$ ipython --no-banner

In [1]: import numpy as np

In [2]: np.set_printoptions(precision=2, suppress=True, linewidth=120, floatmode="fixed")

In [3]: A = np.loadtxt("arr.csv", delimiter=",")

In [4]: A
Out[4]: 
array([[0.12, 0.12, 0.08, 0.04, 0.00, 0.04, 0.08, 0.04, 0.08, 0.12, 0.12, 0.04, 0.08],
       [0.04, 0.07, 0.07, 0.11, 0.11, 0.07, 0.00, 0.04, 0.07, 0.11, 0.11, 0.11, 0.11],
       [0.12, 0.12, 0.15, 0.08, 0.04, 0.04, 0.12, 0.08, 0.00, 0.04, 0.12, 0.08, 0.04],
       [0.07, 0.10, 0.07, 0.14, 0.07, 0.07, 0.03, 0.10, 0.10, 0.10, 0.03, 0.07, 0.03],
       [0.07, 0.04, 0.04, 0.07, 0.11, 0.04, 0.07, 0.04, 0.11, 0.11, 0.11, 0.11, 0.11],
       [0.09, 0.09, 0.04, 0.09, 0.13, 0.17, 0.00, 0.04, 0.09, 0.00, 0.13, 0.04, 0.09],
       [0.13, 0.13, 0.00, 0.04, 0.09, 0.13, 0.09, 0.00, 0.09, 0.09, 0.04, 0.04, 0.13],
       [0.00, 0.06, 0.00, 0.00, 0.19, 0.00, 0.12, 0.12, 0.06, 0.12, 0.12, 0.06, 0.12],
       [0.12, 0.04, 0.12, 0.08, 0.04, 0.08, 0.12, 0.08, 0.08, 0.12, 0.04, 0.04, 0.00],
       [0.04, 0.12, 0.04, 0.08, 0.08, 0.04, 0.08, 0.12, 0.12, 0.08, 0.08, 0.08, 0.04],
       [0.14, 0.00, 0.14, 0.05, 0.09, 0.00, 0.00, 0.09, 0.09, 0.14, 0.14, 0.09, 0.05],
       [0.09, 0.14, 0.14, 0.09, 0.05, 0.09, 0.05, 0.05, 0.00, 0.05, 0.00, 0.18, 0.09],
       [0.11, 0.11, 0.07, 0.04, 0.11, 0.11, 0.07, 0.04, 0.11, 0.07, 0.04, 0.04, 0.11]])

In [5]: def softmax(z):
   ...:     e = np.exp(z - z.max(axis=-1, keepdims=True))
   ...:     return e / e.sum(axis=-1, keepdims=True)
   ...: 

In [6]: softmax(10 * A[12])
Out[6]: array([0.10, 0.10, 0.07, 0.05, 0.10, 0.10, 0.07, 0.05, 0.10, 0.07, 0.05, 0.05, 0.10])

In [7]: softmax(A[12])
Out[7]: array([0.08, 0.08, 0.08, 0.07, 0.08, 0.08, 0.08, 0.07, 0.08, 0.08, 0.07, 0.07, 0.08])

In [8]: softmax(A[12] + 5)
Out[8]: array([0.08, 0.08, 0.08, 0.07, 0.08, 0.08, 0.08, 0.07, 0.08, 0.08, 0.07, 0.07, 0.08])

In [9]: att = A @ A.T / np.sqrt(13)

In [10]: softmax(att)[12] @ A
Out[10]: array([0.09, 0.09, 0.07, 0.07, 0.08, 0.07, 0.06, 0.06, 0.08, 0.09, 0.08, 0.08, 0.08])

In [11]: softmax(att).round(6).argmax(axis=1)
Out[11]: array([ 0,  1,  2,  3,  4,  5,  6,  7,  8,  9, 10, 11,  6])

In [12]: rng = np.random.default_rng(77653)

In [13]: lab = rng.permutation(13)

In [14]: lab
Out[14]: array([ 3,  5,  2,  9,  0,  1,  7,  8,  6,  4, 10, 11, 12])

In [15]: other = A[lab][:, lab]

In [16]: np.allclose(other, A)
Out[16]: False

In [17]: K = np.array([[0, 0, 2, 0, 0, 0, 0, 0],
    ...:     [0, 0, 0, 0, 0, 0, 3, 0],
    ...:     [2, 0, 0, 0, 0, 0, 0, 0],
    ...:     [0, 0, 0, 0, 0, 0, 0, 1],
    ...:     [0, 0, 0, 0, 0, 1, 0, 0],
    ...:     [0, 0, 0, 2, 0, 0, 0, 0],
    ...:     [0, 0, 0, 0, 0, 0, 0, 0],
    ...:     [0, 2, 0, 0, 0, 0, 0, 0]])

In [18]: np.linalg.pinv(K)
Out[18]: 
array([[0.00, 0.00, 0.50, 0.00, 0.00, 0.00, 0.00, 0.00],
       [0.00, 0.00, 0.00, 0.00, 0.00, 0.00, 0.00, 0.50],
       [0.50, 0.00, 0.00, 0.00, 0.00, 0.00, 0.00, 0.00],
       [0.00, 0.00, 0.00, 0.00, 0.00, 0.50, 0.00, 0.00],
       [0.00, 0.00, 0.00, 0.00, 0.00, 0.00, 0.00, 0.00],
       [0.00, 0.00, 0.00, 0.00, 1.00, 0.00, 0.00, 0.00],
       [0.00, 0.33, 0.00, 0.00, 0.00, 0.00, 0.00, 0.00],
       [0.00, 0.00, 0.00, 1.00, 0.00, 0.00, 0.00, 0.00]])

In [19]: K[:, 2] @ K[:, 4]
Out[19]: np.int64(0)

In [20]: np.linalg.svd(K, compute_uv=False)
Out[20]: array([3.00, 2.00, 2.00, 2.00, 2.00, 1.00, 1.00, 0.00])

In [21]: print(np.linalg.norm(K, axis=0))
[2.00 2.00 2.00 2.00 0.00 1.00 3.00 1.00]

In [22]: lab = rng.permutation(8)

In [23]: print(lab)
[7 2 5 4 0 6 1 3]

In [24]: other = K[lab][:, lab]

In [25]: round(float(np.linalg.det(other)), 2), round(np.linalg.det(K[lab]), 2)
Out[25]: (0.0, np.float64(0.0))

In [26]: np.allclose(other, K)
Out[26]: False

In [27]: np.trace(other)
Out[27]: np.int64(0)

In [28]: np.argsort(-np.linalg.norm(K, axis=0).round(6), kind="stable")[:3]
Out[28]: array([6, 0, 1])

In [29]: print([round(float(x), 2) for x in np.linalg.svd(K, compute_uv=False)[:3]])
[3.0, 2.0, 2.0]

In [30]: mat = np.load("a.npy")

In [31]: mat
Out[31]: 
array([[ -5,  -1,  -5,   7,  -7, -19],
       [-21,   3,  -9,   7, -11,  -7],
       [ 20,  -2,  10,  -4,  10,   2],
       [  1, -13, -21, -19,  -3,  17]])

In [32]: mat @ np.linalg.pinv(mat) @ mat
Out[32]: 
array([[ -5.00,  -1.00,  -5.00,   7.00,  -7.00, -19.00],
       [-21.00,   3.00,  -9.00,   7.00, -11.00,  -7.00],
       [ 20.00,  -2.00,  10.00,  -4.00,  10.00,   2.00],
       [  1.00, -13.00, -21.00, -19.00,  -3.00,  17.00]])

In [33]: np.unique(mat.round(6), axis=0).shape
Out[33]: (4, 6)

In [34]: round(np.trace(np.linalg.pinv(mat) @ mat), 2)
Out[34]: np.float64(3.0)

In [35]: left, sig, Vh = np.linalg.svd(K)

In [36]: np.argmax(sig[:-1] / (sig[1:] + 1e-6)) + 1
Out[36]: np.int64(7)

In [37]: other = left[:, :7] @ np.diag(sig[:7]) @ Vh[:7]

In [38]: print(np.linalg.matrix_rank(K, rtol=0.05))
7

In [39]: print(np.abs(K - other).max())
0.0

In [40]: print(round(float(np.linalg.norm(K - other, 2)), 2), sig[7])
0.0 0.0

In [41]: left, sig, Vh = np.linalg.svd(mat)

In [42]: np.argmax(sig[:-1] / (sig[1:] + 1e-6)) + 1
Out[42]: np.int64(3)

In [43]: other = left[:, :3] @ np.diag(sig[:3]) @ Vh[:3]

In [44]: round(float(np.linalg.norm(mat - other) / np.linalg.norm(mat)), 2)
Out[44]: 0.0

In [45]: np.linalg.matrix_rank(mat, rtol=0.05)
Out[45]: np.int64(3)

In [46]: np.round(softmax(mat[1] + -2), 2) + 0
Out[46]: array([0.00, 0.02, 0.00, 0.98, 0.00, 0.00])

In [47]: print(softmax(mat).sum(axis=1))
[1.00 1.00 1.00 1.00]

In [48]: att = mat @ mat.T / np.sqrt(6)

In [49]: softmax(att).round(6).argmax(axis=1)
Out[49]: array([0, 1, 2, 3])

In [50]: np.round(softmax(att), 2) + 0
Out[50]: 
array([[1.00, 0.00, 0.00, 0.00],
       [0.00, 1.00, 0.00, 0.00],
       [0.00, 0.00, 1.00, 0.00],
       [0.00, 0.00, 0.00, 1.00]])

In [51]: np.round(softmax(att + np.triu(np.full(att.shape, -np.inf), 1)), 2) + 0
Out[51]: 
array([[1.00, 0.00, 0.00, 0.00],
       [0.00, 1.00, 0.00, 0.00],
       [0.00, 0.00, 1.00, 0.00],
       [0.00, 0.00, 0.00, 1.00]])

In [52]: x0 = np.array([0, 2, 2, 0, 3, 2])

In [53]: print(np.linalg.norm(mat @ x0) <= np.linalg.norm(mat, 2) * np.linalg.norm(x0) + 1e-9)
True

In [54]: mat @ np.eye(6)[0]
Out[54]: array([ -5.00, -21.00,  20.00,   1.00])

In [55]: np.einsum("ij,j->i", mat, x0)
Out[55]: array([-71, -59,  50, -43])

In [56]: print(mat @ (2 * x0))
[-142 -118  100  -86]

In [57]: mat @ np.ones(6)
Out[57]: array([-30.00, -38.00,  36.00, -38.00])

In [58]: mat * x0
Out[58]: 
array([[  0,  -2, -10,   0, -21, -38],
       [  0,   6, -18,   0, -33, -14],
       [  0,  -4,  20,   0,  30,   4],
       [  0, -26, -42,   0,  -9,  34]])

In [59]: m1 = np.loadtxt("x.csv", delimiter=",")

In [60]: m1
Out[60]: 
array([[ -0.72,  -0.91,  -5.69],
       [ -3.90,  -0.92,   2.68],
       [  3.30,   1.49,   3.89],
       [  0.01,  -0.01,   0.05],
       [ -3.68,  -1.13,   0.50],
       [ -1.61,  -1.62,  -9.21],
       [  2.72,   2.11,  10.50],
       [  0.02,  -0.01,  -0.01],
       [  3.74,   1.13,  -0.51],
       [ -0.24,   0.22,   2.17],
       [ -3.06,  -1.67,  -6.13],
       [ -3.69,  -1.06,   0.54],
       [ -1.78,  -1.42,  -7.03],
       [  2.23,   0.99,   2.59],
       [ -0.41,   0.42,   4.42],
       [ -2.21,  -1.00,  -2.61],
       [ -3.34,  -1.52,  -3.91],
       [ -1.09,  -0.53,  -1.29],
       [ -3.30,  -1.51,  -3.89],
       [  1.79,   1.41,   7.02],
       [ -2.19,  -1.02,  -2.59],
       [ -3.92,  -0.91,   2.70],
       [ -1.31,  -0.31,   0.91],
       [  2.88,   1.87,   8.29],
       [ -2.88,  -1.91,  -8.31],
       [  0.01,   0.02,   0.05],
       [  2.72,   2.10,  10.49],
       [ -2.41,  -0.80,  -0.41],
       [ -1.49,  -0.11,   3.09],
       [ -3.26,  -1.49,  -3.90],
       [  2.39,   0.79,   0.42],
       [ -2.03,  -1.15,  -4.81],
       [ -0.18,   0.21,   2.23],
       [  1.13,   0.53,   1.31],
       [  0.89,   0.73,   3.50],
       [ -2.68,  -2.10, -10.51],
       [ -3.52,  -1.30,  -1.68],
       [ -3.07,  -1.70,  -6.10],
       [ -0.92,  -0.70,  -3.54],
       [ -1.82,  -1.41,  -6.99],
       [  2.93,   1.90,   8.29],
       [ -0.22,   0.18,   2.23],
       [ -3.91,  -0.91,   2.69],
       [ -1.31,  -0.31,   0.90]])

In [61]: m1.shape
Out[61]: (44, 3)

In [62]: m1[:, 3]
Traceback (most recent call last):
  Cell In[62], line 1
    m1[:, 3]
IndexError: index 3 is out of bounds for axis 1 with size 3


In [63]: np.unravel_index(np.abs(m1).argmax(), m1.shape)
Out[63]: (np.int64(35), np.int64(2))

In [64]: np.linalg.rank(m1)
Traceback (most recent call last):
  Cell In[64], line 1
    np.linalg.rank(m1)
AttributeError: module 'numpy.linalg' has no attribute 'rank'


In [65]: round(float(np.linalg.norm(m1)), 2)
Out[65]: 37.5

In [66]: np.abs(m1).max()
Out[66]: np.float64(10.51)

In [67]: np.count_nonzero(m1)
Out[67]: np.int64(132)
